In [1]: import numpy as np

In [2]: from numpy import linalg as LA

In [3]: np.set_printoptions(suppress=True, linewidth=120)

In [4]: rng = np.random.default_rng(498)

In [5]: labels = rng.integers(0, 3, 4)

In [6]: A = np.array([[-8, 3, -3, 5], [9, 2, 6, 2], [-2, 0, -7, -1], [0, -1, -5, -2]]) * (labels[:, None] == labels)

In [7]: A
Out[7]: 
array([[-8,  0, -3,  0],
       [ 0,  2,  0,  2],
       [-2,  0, -7,  0],
       [ 0, -1,  0, -2]])

In [8]: w, V = LA.eig(A)

In [9]: w.round(3)
Out[9]: array([-10.   ,  -5.   ,   1.414,  -1.414])

In [10]: print(round(float(np.prod(w)), 3))
-100.0

In [11]: print(np.round(np.sort(LA.eigvals(A.T)), 3))
[-10.     -5.     -1.414   1.414]

In [12]: print(np.round(np.sort(LA.eigvals(A @ A)), 3))
[  2.   2.  25. 100.]

In [13]: vec = np.array([1, -3, 0, 4])

In [14]: rhs = A @ vec

In [15]: rhs
Out[15]: array([-8,  2, -2, -5])

In [16]: np.round(LA.solve(A, A[:, 1]), 3)
Out[16]: array([-0.,  1., -0., -0.])

In [17]: np.round(LA.solve(A, -2 * rhs), 3)
Out[17]: array([-2.,  6., -0., -8.])

In [18]: np.round(LA.solve(A.T, A[3]), 3)
Out[18]: array([-0.,  0., -0.,  1.])

In [19]: u = np.array([2, -2, 1])

In [20]: print(np.array([np.convolve(row, u, "same") for row in A]))
[[ 16 -14   6  -3]
 [  4  -4   6  -4]
 [  4 -16  14  -7]
 [ -2   2  -5   4]]

In [21]: u, v = A[1], A[2]

In [22]: u @ u
Out[22]: np.int64(8)

In [23]: pr = (u @ v) / (u @ u) * u

In [24]: print((v - pr) @ u)
0.0

In [25]: print(v - pr)
[-2.  0. -7.  0.]

In [26]: def softmax(z):
    ...:     e = np.exp(z - z.max(axis=-1, keepdims=True))
    ...:     return e / e.sum(axis=-1, keepdims=True)
    ...: 

In [27]: np.round(softmax(A[1]), 3)
Out[27]: array([0.06, 0.44, 0.06, 0.44])

In [28]: S = A @ A.T / np.sqrt(4)

In [29]: print(np.round(softmax(S + np.triu(np.full(S.shape, -np.inf), 1)), 3) + 0)
[[1.    0.    0.    0.   ]
 [0.018 0.982 0.    0.   ]
 [0.    0.    1.    0.   ]
 [0.07  0.003 0.07  0.856]]

In [30]: softmax(S).round(6).argmax(axis=1)
Out[30]: array([0, 1, 2, 3])

In [31]: np.round(softmax(S), 3) + 0
Out[31]: 
array([[1.   , 0.   , 0.   , 0.   ],
       [0.018, 0.964, 0.018, 0.001],
       [0.   , 0.   , 1.   , 0.   ],
       [0.07 , 0.003, 0.07 , 0.856]])

In [32]: arr = np.load("dump.npy")

In [33]: arr
Out[33]: 
array([[ 0,  1, -1, -6],
       [-1,  0,  6, -6],
       [ 1, -6,  0,  2],
       [ 6,  6, -2,  0]])

In [34]: u = np.array([1, 2, -2, 0])

In [35]: B = arr + np.outer(u, np.eye(4)[3])

In [36]: LA.matrix_rank(B - arr)
Out[36]: np.int64(1)

In [37]: LA.matrix_rank(LA.inv(B) - LA.inv(arr), tol=1e-8)
Out[37]: np.int64(1)

In [38]: round(float(LA.det(B) / LA.det(arr)), 3), round(float(1 + LA.solve(arr, u)[3]), 3)
Out[38]: (0.85, 0.85)

In [39]: B
Out[39]: 
array([[ 0.,  1., -1., -5.],
       [-1.,  0.,  6., -4.],
       [ 1., -6.,  0.,  0.],
       [ 6.,  6., -2.,  0.]])
